$ ipython --no-banner

In [1]: import numpy as np

In [2]: from numpy import linalg as LA

In [3]: np.set_printoptions(suppress=True, linewidth=100)

In [4]: m1 = np.load("data.npy")

In [5]: print(m1)
[[ 0.32  0.81 -0.26  1.52 -0.27]
 [-0.5  -0.6  -1.4   0.1   0.4 ]
 [ 0.4   0.8  -0.2   1.5  -0.3 ]]

In [6]: Uu, sv, Vh = LA.svd(m1, full_matrices=False)

In [7]: print(np.round(Vh @ Vh.T, 2) + 0)
[[1. 0. 0.]
 [0. 1. 0.]
 [0. 0. 1.]]

In [8]: print(np.allclose(Uu * sv @ Vh, m1))
True

In [9]: print(np.round(Uu.T @ m1 @ Vh.T, 2) + 0)
[[2.54 0.   0.  ]
 [0.   1.64 0.  ]
 [0.   0.   0.05]]

In [10]: print(np.abs(Uu[:, 0]).round(6).argmax())
0

In [11]: print(np.round(np.cumsum(sv ** 2) / np.sum(sv ** 2), 2))
[0.7 1.  1. ]

In [12]: print(round(np.sqrt((sv ** 2).sum()), 2), round(float(LA.norm(m1)), 2))
3.02 3.02

In [13]: print(np.argsort(-LA.norm(m1, axis=0).round(6), kind="stable")[:3])
[3 2 1]

In [14]: print(LA.cond(m1) > 100)
False

In [15]: W1 = np.array([[2, 2, -5, 5, 5],
    ...:     [4, 3, 0, -3, 0],
    ...:     [0, -1, 1, -3, -3],
    ...:     [2, 5, 4, -2, 4],
    ...:     [-4, -2, 4, -1, 1]])

In [16]: b = np.array([-2, 3, 2, 1, 3])

In [17]: act = np.maximum(m1 @ W1 + b, 0)

In [18]: print(LA.matrix_rank(act))
3

In [19]: print(act.round(2))
[[ 6.   14.47  5.14  0.   11.19]
 [ 0.    1.3   5.1   3.9   5.5 ]
 [ 6.2  14.5   4.6   0.   11.3 ]]

In [20]: print((act > 0).astype(int))
[[1 1 1 0 1]
 [0 1 1 1 1]
 [1 1 1 0 1]]

In [21]: print(np.round((act > 0).mean(axis=0), 2))
[0.67 1.   1.   0.33 1.  ]

In [22]: basis = np.array([[0, -3], [0, 2], [4, 4], [4, 1], [-2, -3]])

In [23]: print(W1 @ basis)
[[-10 -32]
 [-12  -9]
 [ -2   8]
 [  0   6]
 [ 10  20]]

In [24]: print((act @ basis).round(6).argmax(axis=1))
[0 0 0]

In [25]: Uu, sv, Vh = LA.svd(m1)

In [26]: print(sv.round(2))
[2.54 1.64 0.05]

In [27]: print(np.argmax(sv[:-1] / (sv[1:] + 1e-6)) + 1)
2

In [28]: Y = Uu[:, :2] @ np.diag(sv[:2]) @ Vh[:2]

In [29]: print(LA.matrix_rank(Y))
2

In [30]: print(round(np.abs(m1 - Y).max(), 2))
0.03

In [31]: print(LA.matrix_rank(m1, rtol=0.05))
2

In [32]: print(round(LA.norm(m1 - Y) / LA.norm(m1), 2))
0.02

In [33]: print(round(float(LA.norm(m1 - Y, 2)), 2), np.round(sv[2], 2))
0.05 0.05

In [34]: t3 = np.stack([m1, 5 * m1, m1[::-1]])

In [35]: print(np.round(LA.norm(t3, axis=(1, 2)), 2))
[ 3.02 15.11  3.02]

In [36]: print((t3 @ m1.T).shape)
(3, 3, 3)

In [37]: print(np.round(np.einsum("bij,cij->bc", t3, t3), 2))
[[  9.13  45.65   9.12]
 [ 45.65 228.24  45.59]
 [  9.12  45.59   9.13]]

In [38]: u = np.array([7, -8, 3, 7, 8]) + 0.5

In [39]: feats = np.outer(u, u) / (u @ u)

In [40]: print(feats.round(2))
[[ 0.22 -0.22  0.1   0.22  0.25]
 [-0.22  0.22 -0.1  -0.22 -0.25]
 [ 0.1  -0.1   0.05  0.1   0.12]
 [ 0.22 -0.22  0.1   0.22  0.25]
 [ 0.25 -0.25  0.12  0.25  0.29]]

In [41]: x = np.array([-7, -8, 5, 9, 5])

In [42]: print(np.round(feats @ feats @ x, 2))
[ 4.   -4.    1.87  4.    4.53]

In [43]: print(np.round(feats @ x, 2))
[ 4.   -4.    1.87  4.    4.53]

In [44]: print(round((x - feats @ x) @ (feats @ x), 2))
0.0

In [45]: print(np.trace(feats))
1.0

In [46]: Uu, sv, Vh = LA.svd(feats, full_matrices=False)

In [47]: print((sv > 1e-8).sum())
1

In [48]: print(np.round(np.abs(Vh[0]), 2))
[0.47 0.47 0.22 0.47 0.53]

In [49]: Uu, sv, Vh = LA.svd(feats)

In [50]: print(np.argmax(sv[:-1] / (sv[1:] + 1e-6)) + 1)
1

In [51]: Y = Uu[:, :1] @ np.diag(sv[:1]) @ Vh[:1]

In [52]: print(round(float(LA.norm(feats - Y) / LA.norm(feats)), 2))
0.0

In [53]: print(LA.matrix_rank(Y))
1

In [54]: print(round(float(LA.norm(feats - Y, 2)), 2), np.round(sv[1], 2))
0.0 0.0

In [55]: print(LA.matrix_rank(feats, rtol=0.05))
1

In [56]: print(round(np.abs(feats - Y).max(), 2))
0.0

In [57]: print(np.abs(np.diag(LA.qr(feats)[1])) > 1e-9)
[ True False False False False]

In [58]: print(np.unique(feats.round(6), axis=0).shape)
(4, 5)

In [59]: print(LA.lstsq(feats[:-1].T, feats[-1])[2])
1

In [60]: sv = 5 * 0.7 ** np.arange(3)

In [61]: Q, _ = LA.qr(np.array([[0.9, 0.5, -0.5], [-0.8, 0.1, -2.8], [0.5, -0.7, -0.6]]))

In [62]: rng = np.random.default_rng(626413)

In [63]: M = rng.normal(size=(33, 3)) * sv @ Q

In [64]: print(M.round(2))
[[-2.91 -0.05 -2.44]
 [-3.61 -1.65 -3.53]
 [ 2.21 -2.14 -4.15]
 [ 1.74  0.77  1.34]
 [ 0.42 -1.27  0.95]
 [-5.14 -2.71 -4.1 ]
 [ 0.74  3.57 -4.59]
 [-3.54 -0.19 -4.27]
 [-1.36  0.23  0.28]
 [ 1.49 -2.07 -2.93]
 [-8.52 -3.52 -3.01]
 [ 0.28 -4.89  0.49]
 [ 3.07  0.49  2.07]
 [-3.83  3.55 -0.81]
 [-3.4  -4.26  0.49]
 [-0.6   3.99 -6.97]
 [ 0.9  -3.18  0.17]
 [ 1.22  1.49 -1.16]
 [-0.86 -1.43  2.98]
 [-0.89 -0.84 -2.09]
 [-2.24 -5.04 -1.27]
 [-1.82 -2.26 -0.9 ]
 [ 0.08 -2.49  0.54]
 [ 5.58 -1.09  1.51]
 [ 0.88 -5.84  0.65]
 [ 2.51 -2.13  0.28]
 [-2.36 -2.13 -0.21]
 [ 1.45 -2.88  3.83]
 [-3.62 -3.11  2.06]
 [ 0.5  -2.79 -2.82]
 [ 2.08 -2.05  1.14]
 [ 0.42  7.32 -4.54]
 [-0.32 -2.93  0.07]]

In [65]: P = M @ LA.solve(M.T @ M, M.T)

In [66]: print(LA.matrix_rank(np.eye(33) - P))
30

In [67]: print(np.round(LA.eigvalsh(P), 2) + 0)
[0. 0. 0. 0. 0. 0. 0. 0. 0. 0. 0. 0. 0. 0. 0. 0. 0. 0. 0. 0. 0. 0. 0. 0. 0. 0. 0. 0. 0. 0. 1. 1. 1.]

In [68]: print(np.trace(P))
3.0
